% python3 -q
>>> import numpy as np
>>> np.set_printoptions(suppress=True, linewidth=120)
>>> m1 = np.loadtxt("layer10.csv", delimiter=",")
>>> m1
array([[ 1.,  1.,  1.,  1., -1., -1., -1., -1.],
       [ 1., -1.,  1., -1.,  1., -1.,  1., -1.],
       [ 1.,  1., -1., -1.,  1.,  1., -1., -1.],
       [ 1., -1., -1.,  1., -1.,  1.,  1., -1.]])
>>> M2 = np.array([[6, 9, 9],
...     [7, 4, 6],
...     [7, 5, 5],
...     [1, 2, 4],
...     [7, 4, 1],
...     [2, 9, 1],
...     [6, 9, 9],
...     [3, 3, 6]])
>>> np.einsum("ik,kj->ji", m1, M2)
array([[ 3., 13.,  5., -9.],
       [-5.,  9.,  7., 13.],
       [ 7.,  7., -7.,  5.]])
>>> np.linalg.matrix_rank(m1 @ M2)
np.int64(3)
>>> np.einsum("ik,kj->ij", m1, M2)
array([[ 3., -5.,  7.],
       [13.,  9.,  7.],
       [ 5.,  7., -7.],
       [-9., 13.,  5.]])
>>> np.einsum("ij->j", m1)
array([ 4.,  0.,  0.,  0.,  0.,  0.,  0., -4.])
>>> np.vstack([m1, M2.T]).shape
(7, 8)
>>> m1 @ m1
Traceback (most recent call last):
  File "<python-input-10>", line 1, in <module>
    m1 @ m1
    ~~~^~~~
ValueError: matmul: Input operand 1 has a mismatch in its core dimension 0, with gufunc signature (n?,k),(k,m?)->(n?,m?) (size 4 is different from 8)
>>> gram = m1.T @ m1
>>> np.round(np.linalg.svd(m1, compute_uv=False) ** 2, 2)
array([8., 8., 8., 8.])
>>> np.linalg.matrix_rank(gram)
np.int64(4)
>>> gram
array([[ 4.,  0.,  0.,  0.,  0.,  0.,  0., -4.],
       [ 0.,  4.,  0.,  0.,  0.,  0., -4.,  0.],
       [ 0.,  0.,  4.,  0.,  0., -4.,  0.,  0.],
       [ 0.,  0.,  0.,  4., -4.,  0.,  0.,  0.],
       [ 0.,  0.,  0., -4.,  4.,  0.,  0.,  0.],
       [ 0.,  0., -4.,  0.,  0.,  4.,  0.,  0.],
       [ 0., -4.,  0.,  0.,  0.,  0.,  4.,  0.],
       [-4.,  0.,  0.,  0.,  0.,  0.,  0.,  4.]])
>>> np.trace(gram), (m1 ** 2).sum()
(np.float64(32.0), np.float64(32.0))
>>> np.diag(gram)
array([4., 4., 4., 4., 4., 4., 4., 4.])
>>> np.allclose(gram, gram.T)
True
>>> x = np.array([1, 0, -2, -1, 1, 3, 2, 0])
>>> gram @ x
array([  4.,  -8., -20.,  -8.,   8.,  20.,   8.,  -4.])
>>> (gram @ x).argmax()
np.int64(5)
>>> gram @ np.ones(8)
array([0., 0., 0., 0., 0., 0., 0., 0.])
>>> def softmax(z):
...     e = np.exp(z - z.max(axis=-1, keepdims=True))
...     return e / e.sum(axis=-1, keepdims=True)
... 
>>> np.round(softmax(m1[3] + 3), 2)
array([0.22, 0.03, 0.03, 0.22, 0.03, 0.22, 0.22, 0.03])
>>> np.round(softmax(m1[3]), 2)
array([0.22, 0.03, 0.03, 0.22, 0.03, 0.22, 0.22, 0.03])
>>> np.round(softmax(10 * m1[3]), 2) + 0
array([0.25, 0.  , 0.  , 0.25, 0.  , 0.25, 0.25, 0.  ])
>>> S = m1 @ m1.T / np.sqrt(8)
>>> np.round(softmax(S + np.triu(np.full(S.shape, -np.inf), 1)), 2)
array([[1.  , 0.  , 0.  , 0.  ],
       [0.06, 0.94, 0.  , 0.  ],
       [0.05, 0.05, 0.89, 0.  ],
       [0.05, 0.05, 0.05, 0.85]])
>>> np.round(softmax(S), 2)
array([[0.85, 0.05, 0.05, 0.05],
       [0.05, 0.85, 0.05, 0.05],
       [0.05, 0.05, 0.85, 0.05],
       [0.05, 0.05, 0.05, 0.85]])
>>> mat = np.array([[-3, 0, -2, 3, -1, -2, -1],
...     [1, 0, 3, -2, 3, -1, -2],
...     [3, -3, -1, -1, -3, -1, -1],
...     [2, 0, -2, 0, 3, 0, 2],
...     [1, -1, 0, -1, 1, -2, 3],
...     [-3, -3, 2, 1, 1, 3, -2],
...     [-2, 3, -1, 1, 0, 2, -3],
...     [2, 2, 0, 0, 2, 3, -3]])
>>> mat
array([[-3,  0, -2,  3, -1, -2, -1],
       [ 1,  0,  3, -2,  3, -1, -2],
       [ 3, -3, -1, -1, -3, -1, -1],
       [ 2,  0, -2,  0,  3,  0,  2],
       [ 1, -1,  0, -1,  1, -2,  3],
       [-3, -3,  2,  1,  1,  3, -2],
       [-2,  3, -1,  1,  0,  2, -3],
       [ 2,  2,  0,  0,  2,  3, -3]])
>>> M2 = np.c_[mat[:, :1] @ np.array([[2]]), np.array([2, 2, 2, 1, 2, 0, 1, 2])]
>>> M2
array([[-6,  2],
       [ 2,  2],
       [ 6,  2],
       [ 4,  1],
       [ 2,  2],
       [-6,  0],
       [-4,  1],
       [ 4,  2]])
>>> np.round(np.linalg.lstsq(mat, M2[:, 0])[0], 2) + 0
array([2., 0., 0., 0., 0., 0., 0.])
>>> F = np.loadtxt("dump.csv", delimiter=",")
>>> F
array([[-1.,  3.,  2.,  3.,  3.,  0.],
       [ 3.,  7.,  6.,  9.,  9.,  0.],
       [ 2.,  6.,  2.,  6.,  6.,  0.],
       [ 3.,  9.,  6.,  7.,  9.,  0.],
       [ 3.,  9.,  6.,  9.,  7.,  0.],
       [ 0.,  0.,  0.,  0.,  0., -2.]])
>>> np.linalg.matrix_rank(F, rtol=0.1)
np.int64(1)
>>> np.round(np.abs(np.linalg.svd(F)[2][-1]), 2)
array([0.  , 0.8 , 0.5 , 0.23, 0.23, 0.  ])
>>> [round(float(x), 2) for x in np.linalg.svd(F, compute_uv=False)[:3]]
[30.0, 2.0, 2.0]
>>> x = np.array([-1, -1, 1, 2, 2, -3])
>>> y = F @ x
>>> coef, lr = np.zeros(6), 1 / np.linalg.norm(F, 2) ** 2
>>> for i in range(40):
...     coef -= lr * F.T @ (F @ coef - y)
...     if i % 10 == 0: print(i, round(np.linalg.norm(F @ coef - y), 2))
... 
0 8.18
10 7.82
20 7.48
30 7.16
>>> coef.round(2)
array([ 0.1 ,  0.62,  0.69,  1.11,  1.11, -0.49])
>>> np.round(np.linalg.cond(F), 2)
np.float64(15.0)
>>> W2 = np.array([[2, 1, 0, 1, 2, 2, 0],
...     [0, 2, 1, 1, 0, 0, 2],
...     [2, 2, 1, 2, 1, 0, 2],
...     [2, 1, 0, 1, 2, 0, 2],
...     [1, 0, 2, 1, 1, 0, 0],
...     [2, 2, 0, 1, 1, 0, 2],
...     [0, 1, 1, 0, 0, 1, 1]])
>>> rng = np.random.default_rng(990)
>>> feats = (rng.random((16, 7)) < 0.25) @ W2
>>> feats
array([[4, 3, 1, 3, 3, 2, 2],
       [0, 2, 1, 1, 0, 0, 2],
       [4, 5, 2, 3, 2, 1, 5],
       [0, 0, 0, 0, 0, 0, 0],
       [2, 1, 0, 1, 2, 2, 0],
       [0, 0, 0, 0, 0, 0, 0],
       [0, 0, 0, 0, 0, 0, 0],
       [4, 2, 0, 2, 4, 2, 2],
       [3, 2, 2, 2, 2, 0, 2],
       [1, 2, 3, 2, 1, 0, 2],
       [2, 1, 0, 1, 2, 2, 0],
       [2, 2, 1, 2, 1, 0, 2],
       [7, 5, 3, 5, 5, 0, 6],
       [0, 0, 0, 0, 0, 0, 0],
       [2, 4, 2, 3, 1, 0, 4],
       [2, 1, 0, 1, 2, 2, 0]])
>>> x = np.array([-9, -4, 5, 3, 0, -4, -3])
>>> feats @ x
array([-48,  -6, -56,   0, -27,   0,   0, -52, -25,  -2, -27, -21, -71,   0, -27, -27])
>>> feats @ np.eye(7)[5]
array([2., 0., 1., 0., 2., 0., 0., 2., 0., 0., 2., 0., 0., 0., 0., 2.])
>>> feats @ (2 * x)
array([ -96,  -12, -112,    0,  -54,    0,    0, -104,  -50,   -4,  -54,  -42, -142,    0,  -54,  -54])
>>> Xc = feats - feats.mean(axis=0)
>>> V = np.linalg.svd(Xc)[2][:6]
>>> M2 = Xc - Xc @ V.T @ V
>>> np.linalg.norm(M2, axis=1).round(6).argmax()
np.int64(8)
>>> np.round(M2.std(axis=0), 2) + 0
array([0.01, 0.03, 0.  , 0.01, 0.02, 0.02, 0.02])
>>> np.round(np.cov(Xc @ V.T, rowvar=False), 2) + 0
array([[13.19,  0.  ,  0.  ,  0.  ,  0.  ,  0.  ],
       [ 0.  ,  2.77,  0.  ,  0.  ,  0.  ,  0.  ],
       [ 0.  ,  0.  ,  0.47,  0.  ,  0.  ,  0.  ],
       [ 0.  ,  0.  ,  0.  ,  0.27,  0.  ,  0.  ],
       [ 0.  ,  0.  ,  0.  ,  0.  ,  0.06,  0.  ],
       [ 0.  ,  0.  ,  0.  ,  0.  ,  0.  ,  0.05]])
>>> round(np.linalg.norm(M2) / np.linalg.norm(Xc), 2)
np.float64(0.01)
>>> proj = feats @ np.linalg.solve(feats.T @ feats, feats.T)
>>> np.allclose(proj @ proj, proj)
True
>>> np.round(np.trace(proj), 2)
np.float64(7.0)
>>> gram = np.cov(feats, rowvar=False)
>>> np.median(feats, axis=0)
array([2. , 2. , 0.5, 1.5, 1.5, 0. , 2. ])
>>> np.round(np.polyfit(feats[:, 2], feats[:, 6], 1), 2)
array([1.41, 0.37])
>>> np.argsort(-feats.std(axis=0).round(6), kind="stable")
array([0, 6, 1, 4, 3, 2, 5])
>>> Xc = (feats - feats.mean(axis=0)) / feats.std(axis=0)
>>> np.argwhere(np.abs(Xc) > 2)
array([[12,  0],
       [12,  3],
       [12,  4],
       [12,  6]])
>>> np.round(Xc.std(axis=0), 2)
array([1., 1., 1., 1., 1., 1., 1.])
>>> coef = np.linalg.lstsq(np.delete(Xc, 1, axis=1), Xc[:, 1])[0]
>>> round(1 - np.var(Xc[:, 1] - np.delete(Xc, 1, axis=1) @ coef), 2)
np.float64(1.0)
>>> coef.round(2)
array([ 0.19,  0.06,  0.32, -0.45,  0.35,  0.79])
>>> np.abs(coef).argmax()
np.int64(5)
>>> K = np.load("case3.npy")
>>> K
array([[0, 0, 0, 0, 0],
       [0, 0, 0, 0, 0],
       [0, 0, 1, 3, 3],
       [0, 0, 3, 9, 9],
       [0, 0, 3, 9, 9]])
>>> np.einsum("ij,ji->", K, K)
np.int64(361)
>>> np.round(np.linalg.det(K.T), 2)
np.float64(0.0)
>>> arr = np.eye(7, dtype=int)[rng.permutation(7)] * np.array([0, 2, -2, 2, 2, 0, 0])
>>> arr
array([[ 0,  0,  0,  0,  0,  0,  0],
       [ 0,  0,  0,  2,  0,  0,  0],
       [ 0,  0,  0,  0,  0,  0,  0],
       [ 0,  0,  0,  0,  0,  0,  0],
       [ 0,  0, -2,  0,  0,  0,  0],
       [ 0,  0,  0,  0,  2,  0,  0],
       [ 0,  2,  0,  0,  0,  0,  0]])
>>> # rank 4
>>> T = np.stack([F, 4 * F, F[::-1]])
>>> np.linalg.matrix_rank(T)
array([6, 6, 6])
>>> T.shape
(3, 6, 6)
>>> T.sum(axis=0)
array([[ -5.,  15.,  10.,  15.,  15.,  -2.],
       [ 18.,  44.,  36.,  54.,  52.,   0.],
       [ 13.,  39.,  16.,  37.,  39.,   0.],
       [ 17.,  51.,  32.,  41.,  51.,   0.],
       [ 18.,  52.,  36.,  54.,  44.,   0.],
       [ -1.,   3.,   2.,   3.,   3., -10.]])
>>> np.round(np.linalg.norm(T, axis=(1, 2)), 2)
array([ 30.33, 121.33,  30.33])
>>> left, sig, Vt = np.linalg.svd(arr, full_matrices=False)
>>> sig
array([2., 2., 2., 2., 0., 0., 0.])
>>> Vt @ Vt.T
array([[1., 0., 0., 0., 0., 0., 0.],
       [0., 1., 0., 0., 0., 0., 0.],
       [0., 0., 1., 0., 0., 0., 0.],
       [0., 0., 0., 1., 0., 0., 0.],
       [0., 0., 0., 0., 1., 0., 0.],
       [0., 0., 0., 0., 0., 1., 0.],
       [0., 0., 0., 0., 0., 0., 1.]])
>>> left.T @ arr @ Vt.T
array([[2., 0., 0., 0., 0., 0., 0.],
       [0., 2., 0., 0., 0., 0., 0.],
       [0., 0., 2., 0., 0., 0., 0.],
       [0., 0., 0., 2., 0., 0., 0.],
       [0., 0., 0., 0., 0., 0., 0.],
       [0., 0., 0., 0., 0., 0., 0.],
       [0., 0., 0., 0., 0., 0., 0.]])
>>> left.shape, sig.shape, Vt.shape
((7, 7), (7,), (7, 7))
>>> np.sqrt((sig ** 2).sum()), np.round(np.linalg.norm(arr), 2)
(np.float64(4.0), np.float64(4.0))
>>> np.allclose(left * sig @ Vt, arr)
True
>>> rank = np.linalg.matrix_rank(arr)
>>> rank
np.int64(4)
>>> ns = np.linalg.svd(arr)[2][rank:].T
>>> np.linalg.matrix_rank(arr.T @ arr), np.linalg.matrix_rank(arr @ arr.T)
(np.int64(4), np.int64(4))
>>> np.round(np.linalg.norm(arr, axis=0), 2)
array([0., 2., 2., 2., 2., 0., 0.])
>>> arr[:, 6] @ arr[:, 0]
np.int64(0)
>>> arr.T @ arr
array([[0, 0, 0, 0, 0, 0, 0],
       [0, 4, 0, 0, 0, 0, 0],
       [0, 0, 4, 0, 0, 0, 0],
       [0, 0, 0, 4, 0, 0, 0],
       [0, 0, 0, 0, 4, 0, 0],
       [0, 0, 0, 0, 0, 0, 0],
       [0, 0, 0, 0, 0, 0, 0]])
>>> np.linalg.matrix_rank(arr, rtol=0.1)
np.int64(4)
>>> np.linalg.cond(arr) > 100
np.True_
>>> E = np.array([[-2, -3, -3, 0, 1],
...     [1, -2, 2, -3, 1],
...     [2, 3, -3, 1, 3],
...     [0, -1, 1, -1, 0],
...     [2, 0, -1, -2, 0],
...     [-3, -1, -1, 2, 2],
...     [3, -3, 3, 3, -2],
...     [1, 3, 1, 1, -3],
...     [3, 3, -2, 0, -2]])
>>> E[4] = E[7]
>>> E
array([[-2, -3, -3,  0,  1],
       [ 1, -2,  2, -3,  1],
       [ 2,  3, -3,  1,  3],
       [ 0, -1,  1, -1,  0],
       [ 1,  3,  1,  1, -3],
       [-3, -1, -1,  2,  2],
       [ 3, -3,  3,  3, -2],
       [ 1,  3,  1,  1, -3],
       [ 3,  3, -2,  0, -2]])
>>> # row 7 repeats row 4
>>> M2 = E / np.linalg.norm(E, axis=1, keepdims=True)
>>> gram = M2 @ M2.T
>>> (np.abs(gram) > 0.9).astype(int)
array([[1, 0, 0, 0, 0, 0, 0, 0, 0],
       [0, 1, 0, 1, 0, 0, 0, 0, 0],
       [0, 0, 1, 0, 0, 0, 0, 0, 0],
       [0, 1, 0, 1, 0, 0, 0, 0, 0],
       [0, 0, 0, 0, 1, 0, 0, 1, 0],
       [0, 0, 0, 0, 0, 1, 0, 0, 0],
       [0, 0, 0, 0, 0, 0, 1, 0, 0],
       [0, 0, 0, 0, 1, 0, 0, 1, 0],
       [0, 0, 0, 0, 0, 0, 0, 0, 1]])
>>> x = np.array([-1, 1, 1, -2, 0])
>>> y = E @ x
>>> coef, lr = np.zeros(5), 1 / np.linalg.norm(E, 2) ** 2
>>> for i in range(30):
...     coef -= lr * E.T @ (E @ coef - y)
...     if i % 10 == 0: print(i, round(np.linalg.norm(E @ coef - y), 2))
... 
0 9.18
10 0.69
20 0.15
>>> np.round(np.linalg.cond(E), 2)
np.float64(2.92)
